$ ipython --no-banner

In [1]: import numpy as np

In [2]: np.set_printoptions(suppress=True, linewidth=120)

In [3]: mat = np.array([[0, 0, 1, 1], [0, 0, 1, 1], [1, 1, 0, 0], [1, 1, 0, 0]])

In [4]: # symmetric

In [5]: rank = np.linalg.matrix_rank(mat)

In [6]: rank
Out[6]: np.int64(2)

In [7]: ns = np.linalg.svd(mat)[2][rank:].T

In [8]: np.linalg.matrix_rank(mat.T @ mat), np.linalg.matrix_rank(mat @ mat.T)
Out[8]: (np.int64(2), np.int64(2))

In [9]: ns.shape
Out[9]: (4, 2)

In [10]: [int(np.linalg.matrix_rank(mat[:i])) for i in range(1, len(mat) + 1)]
Out[10]: [1, 1, 2, 2]

In [11]: np.round(ns @ ns.T, 3) + 0
Out[11]: 
array([[ 0.5, -0.5,  0. ,  0. ],
       [-0.5,  0.5,  0. ,  0. ],
       [ 0. ,  0. ,  0.5, -0.5],
       [ 0. ,  0. , -0.5,  0.5]])

In [12]: np.allclose(mat @ ns, 0)
Out[12]: True

In [13]: [int(np.linalg.matrix_rank(mat[:, :j + 1])) for j in range(4)]
Out[13]: [1, 1, 2, 2]

In [14]: np.round(mat @ ns, 3) + 0
Out[14]: 
array([[0., 0.],
       [0., 0.],
       [0., 0.],
       [0., 0.]])

In [15]: np.trace(mat @ mat @ mat) // 6
Out[15]: np.int64(0)

In [16]: mat @ mat
Out[16]: 
array([[2, 2, 0, 0],
       [2, 2, 0, 0],
       [0, 0, 2, 2],
       [0, 0, 2, 2]])

In [17]: np.argwhere(np.triu(mat))
Out[17]: 
array([[0, 2],
       [0, 3],
       [1, 2],
       [1, 3]])

In [18]: Lm = np.diag(mat.sum(axis=1)) - mat

In [19]: np.round(np.linalg.eigvalsh(Lm), 3) + 0
Out[19]: array([0., 2., 2., 4.])

In [20]: np.linalg.matrix_rank(Lm)
Out[20]: np.int64(3)

In [21]: A = np.array([[1, -1], [1, 0], [1, 1]])

In [22]: A
Out[22]: 
array([[ 1, -1],
       [ 1,  0],
       [ 1,  1]])

In [23]: np.round(np.linalg.norm(A, axis=0), 3)
Out[23]: array([1.732, 1.414])

In [24]: np.round(np.linalg.svd(A, compute_uv=False), 3)
Out[24]: array([1.732, 1.414])

In [25]: M = np.load("w.npy")

In [26]: M
Out[26]: 
array([[0, 0, 3],
       [1, 0, 0],
       [0, 5, 0]])

In [27]: out = M ** -1
---------------------------------------------------------------------------
ValueError                                Traceback (most recent call last)
Cell In[27], line 1
----> 1 out = M ** -1

ValueError: Integers to negative integer powers are not allowed.

In [28]: out = np.linalg.inv(M)

In [29]: np.allclose(out, M.T)
Out[29]: False

In [30]: np.round(np.linalg.det(M) * out, 3)
Out[30]: 
array([[ 0., 15.,  0.],
       [ 0.,  0.,  3.],
       [ 5.,  0.,  0.]])

In [31]: np.round(np.linalg.inv(out), 3)
Out[31]: 
array([[0., 0., 3.],
       [1., 0., 0.],
       [0., 5., 0.]])

In [32]: np.round(np.linalg.cond(M), 3)
Out[32]: np.float64(5.0)

In [33]: np.round(np.linalg.slogdet(M)[0], 3)
Out[33]: np.float64(1.0)

In [34]: out.round(3)
Out[34]: 
array([[0.   , 1.   , 0.   ],
       [0.   , 0.   , 0.2  ],
       [0.333, 0.   , 0.   ]])

In [35]: x = np.array([-2, -3, 0])

In [36]: rhs = M @ x

In [37]: coef, lr = np.zeros(3), 1 / np.linalg.norm(M, 2) ** 2

In [38]: for i in range(50):
    ...:     coef -= lr * M.T @ (M @ coef - rhs)
    ...:     if i % 10 == 0: print(i, round(np.linalg.norm(M @ coef - rhs), 3))
    ...: 
0 1.92
10 1.276
20 0.849
30 0.564
40 0.375

In [39]: coef.round(3)
Out[39]: array([-1.74, -3.  ,  0.  ])

In [40]: np.round(np.linalg.cond(M), 3)
Out[40]: np.float64(5.0)

In [41]: np.round(np.linalg.pinv(M), 3)
Out[41]: 
array([[0.   , 1.   , 0.   ],
       [0.   , 0.   , 0.2  ],
       [0.333, 0.   , 0.   ]])

In [42]: M[:, 0] @ M[:, 2]
Out[42]: np.int64(0)

In [43]: E = np.load("test11.npy")

In [44]: E
Out[44]: 
array([[0.05, 0.  , 2.  ],
       [2.  , 4.05, 1.  ],
       [0.  , 0.  , 2.05]])

In [45]: P = np.triu(np.array([[1, 0, 2], [0, 0, 1], [1, 1, 2]]), 1) + np.eye(3)

In [46]: out = P @ E @ np.linalg.inv(P)

In [47]: np.round(P @ E - E @ P, 3)
Out[47]: 
array([[ 0.,  0.,  4.],
       [ 0.,  0., -6.],
       [ 0.,  0.,  0.]])

In [48]: out.round(3)
Out[48]: 
array([[ 0.05,  0.  ,  6.  ],
       [ 2.  ,  4.05, -5.  ],
       [ 0.  ,  0.  ,  2.05]])

In [49]: feats = np.array([[-5, 2], [-4, 3], [-4, 3]])

In [50]: # rows 1 and 2 are equal

In [51]: out = np.c_[feats[:, :1] @ np.array([[0]]), np.array([-2, 0, -1])]

In [52]: out
Out[52]: 
array([[ 0, -2],
       [ 0,  0],
       [ 0, -1]])

In [53]: np.round(np.linalg.norm(np.linalg.qr(feats)[0].T @ out, axis=0) ** 2 / ((out ** 2).sum(axis=0) + 1e-12), 3)
Out[53]: array([0. , 0.9])

In [54]: np.linalg.matrix_rank(out)
Out[54]: np.int64(1)
